% python3 -q
>>> import numpy as np
>>> np.set_printoptions(precision=3, suppress=True, linewidth=160, legacy="1.25")
>>> O, _ = np.linalg.qr(np.array([[-0.1, 0.7, -0.2], [0.5, 0.4, 0.5], [0.4, 0.3, -0.9]]))
>>> m1 = -3 * O
>>> print(m1)
[[ 0.463  2.963 -0.06 ]
 [-2.315  0.399  1.866]
 [-1.852  0.242 -2.348]]
>>> Y = np.array([[-3, -2, -1], [-1, -1, 1]])
>>> C = np.kron(Y, m1)
>>> print(C.shape)
(6, 9)
>>> print(round(float(np.linalg.norm(C, 2)), 3), round(np.linalg.norm(Y, 2) * np.linalg.norm(m1, 2), 3))
11.735 11.735
>>> rng = np.random.default_rng(71643)
>>> lab = rng.permutation(3)
>>> print(lab)
[2 1 0]
>>> Y = m1[lab][:, lab]
>>> print(Y)
[[-2.348  0.242 -1.852]
 [ 1.866  0.399 -2.315]
 [-0.06   2.963  0.463]]
>>> print(np.sort(np.abs(np.linalg.eigvals(Y))))
[3. 3. 3.]
>>> print(np.round(np.linalg.det(Y), 3), np.round(np.linalg.det(m1[lab]), 3))
-27.0 27.0
>>> left, s, Vt = np.linalg.svd(m1, full_matrices=False)
>>> print(np.allclose(left * s @ Vt, m1))
True
>>> print((s > 1e-8).sum())
3
>>> print(Vt @ Vt.T)
[[1. 0. 0.]
 [0. 1. 0.]
 [0. 0. 1.]]
>>> print(np.cumsum(s ** 2) / np.sum(s ** 2))
[0.333 0.667 1.   ]
>>> print(s / s[0])
[1. 1. 1.]
>>> print(np.round(left.T @ left, 3) + 0)
[[1. 0. 0.]
 [0. 1. 0.]
 [0. 0. 1.]]
>>> print(left.shape, s.shape, Vt.shape)
(3, 3) (3,) (3, 3)
>>> print(np.round(left.T @ m1 @ Vt.T, 3) + 0)
[[3. 0. 0.]
 [0. 3. 0.]
 [0. 0. 3.]]
>>> print(s)
[3. 3. 3.]
>>> lab = rng.permutation(3)
>>> Y = m1[:, lab] * rng.choice([-1, 1], 3)
>>> print(Y)
[[ 0.463  0.06   2.963]
 [-2.315 -1.866  0.399]
 [-1.852  2.348  0.242]]
>>> left, _, Vt = np.linalg.svd(m1.T @ Y)
>>> print(np.round(left @ Vt, 3) + 0)
[[ 1.  0.  0.]
 [ 0.  0.  1.]
 [ 0. -1.  0.]]
>>> print(np.round(np.linalg.lstsq(m1, Y)[0], 3) + 0)
[[ 1.  0.  0.]
 [ 0.  0.  1.]
 [ 0. -1.  0.]]
>>> F = np.loadtxt("a.csv", delimiter=",")
>>> print(F)
[[ 0.  2.  3. -1.]
 [ 0.  0.  0.  3.]
 [ 0.  0.  0.  0.]
 [ 0.  0.  0.  0.]]
>>> u = np.array([-2, -1])
>>> print(np.array([np.convolve(row, u, "same") for row in F]))
[[ 0. -4. -8. -1.]
 [ 0.  0.  0. -6.]
 [ 0.  0.  0.  0.]
 [ 0.  0.  0.  0.]]
>>> print(np.cross(F[0, :3], F[1, :3]))
[0. 0. 0.]
>>> print(np.convolve(F[0], u))
[ 0. -4. -8. -1.  1.]
>>> left, s, Vt = np.linalg.svd(F, full_matrices=False)
>>> print(s / s[0])
[1.    0.702 0.    0.   ]
>>> print(round(float(np.sqrt((s ** 2).sum())), 3), round(float(np.linalg.norm(F)), 3))
4.796 4.796
>>> print(np.cumsum(s ** 2) / np.sum(s ** 2))
[0.67 1.   1.   1.  ]
>>> print((s > 1e-8).sum())
2
>>> print(np.round(Vt @ Vt.T, 3) + 0)
[[1. 0. 0. 0.]
 [0. 1. 0. 0.]
 [0. 0. 1. 0.]
 [0. 0. 0. 1.]]
>>> print(np.abs(left[:, 0]).round(6).argmax())
0
>>> print(left.shape, s.shape, Vt.shape)
(4, 4) (4,) (4, 4)
>>> arr = np.load("arr.npy")
>>> print(arr)
[[ 2 -2 -3 -2]
 [-2 -4 -3  0]
 [-3 -3 -2  0]
 [-2  0  0 -4]]
>>> # symmetric
>>> left, s, Vt = np.linalg.svd(arr)
>>> print(s)
[7.55  4.328 4.03  0.152]
>>> print(np.argmax(s[:-1] / (s[1:] + 1e-6)) + 1)
3
>>> Y = left[:, :3] @ np.diag(s[:3]) @ Vt[:3]
>>> print(np.linalg.matrix_rank(arr, rtol=0.05))
3
>>> print(round(np.linalg.norm(arr - Y) / np.linalg.norm(arr), 3))
0.016
>>> print(round(np.abs(arr - Y).max(), 3))
0.074
>>> print(np.linalg.matrix_rank(Y))
3
>>> evals, evecs = np.linalg.eigh(arr)
>>> vec = np.array([3, -2, 1, -1])
>>> print(evecs * np.abs(evals) @ evecs.T)
[[4.304 1.511 0.107 0.43 ]
 [1.511 4.038 3.225 0.122]
 [0.107 3.225 3.327 0.72 ]
 [0.43  0.122 0.72  4.391]]
>>> print(np.round(vec @ arr @ vec / (vec @ vec), 3), round(evals[0], 3), round(evals[-1], 3))
1.733 -7.55 4.03
>>> A = np.load("case18.npy")
>>> print(A)
[[ 1.91   0.7   -3.64   2.759]
 [-0.503 -4.632 -0.544 -1.732]
 [-3.034 -0.518  0.563 -3.9  ]
 [-4.628 -1.687 -0.361 -0.777]
 [ 1.685  2.808  1.323 -3.54 ]
 [ 1.632 -1.391  4.424 -0.909]
 [ 0.751  2.911  3.985 -0.284]
 [ 0.967  3.185 -3.096  2.082]
 [ 4.11   1.663  0.23  -2.3  ]
 [ 2.221 -2.95  -2.349  2.417]
 [-1.956 -2.314  1.568 -3.655]
 [ 3.18   1.944  2.929  1.591]
 [-4.597 -0.061 -1.788 -0.816]
 [ 0.788 -0.944 -0.815 -4.778]
 [-4.363 -2.234 -0.504 -0.848]
 [ 0.711  4.844  0.245 -0.986]
 [-4.262 -1.739  0.919 -1.723]
 [ 4.011 -0.345  0.604  2.903]
 [-2.16  -1.905 -2.126 -3.491]
 [ 2.729  1.204 -3.893  0.972]
 [-0.921  4.083  0.131  2.732]]
>>> print(np.linalg.norm(m1, axis=0))
[3. 3. 3.]
>>> print(np.linalg.pinv(m1))
[[ 0.051 -0.257 -0.206]
 [ 0.329  0.044  0.027]
 [-0.007  0.207 -0.261]]
>>> hat = A @ np.linalg.solve(A.T @ A, A.T)
>>> print(np.allclose(hat @ hat, hat))
True
>>> print(np.linalg.matrix_rank(np.eye(21) - hat))
17
>>> print(round(np.trace(hat), 3))
4.0
>>> print(np.round(np.linalg.eigvalsh(hat), 3) + 0)
[0. 0. 0. 0. 0. 0. 0. 0. 0. 0. 0. 0. 0. 0. 0. 0. 0. 1. 1. 1. 1.]
>>> J = np.load("mat.npy")
>>> print(J)
[[  6   0  -8  -2   4   0]
 [ -6  -3  -1   5   2  -9]
 [  6  -5 -23   3  14 -15]]
>>> print(np.argsort(-np.linalg.norm(J, axis=0).round(6), kind="stable")[:3])
[2 5 4]
>>> print(np.linalg.matrix_rank(J, rtol=0.1))
2
>>> print(np.linalg.cond(J) > 100)
True
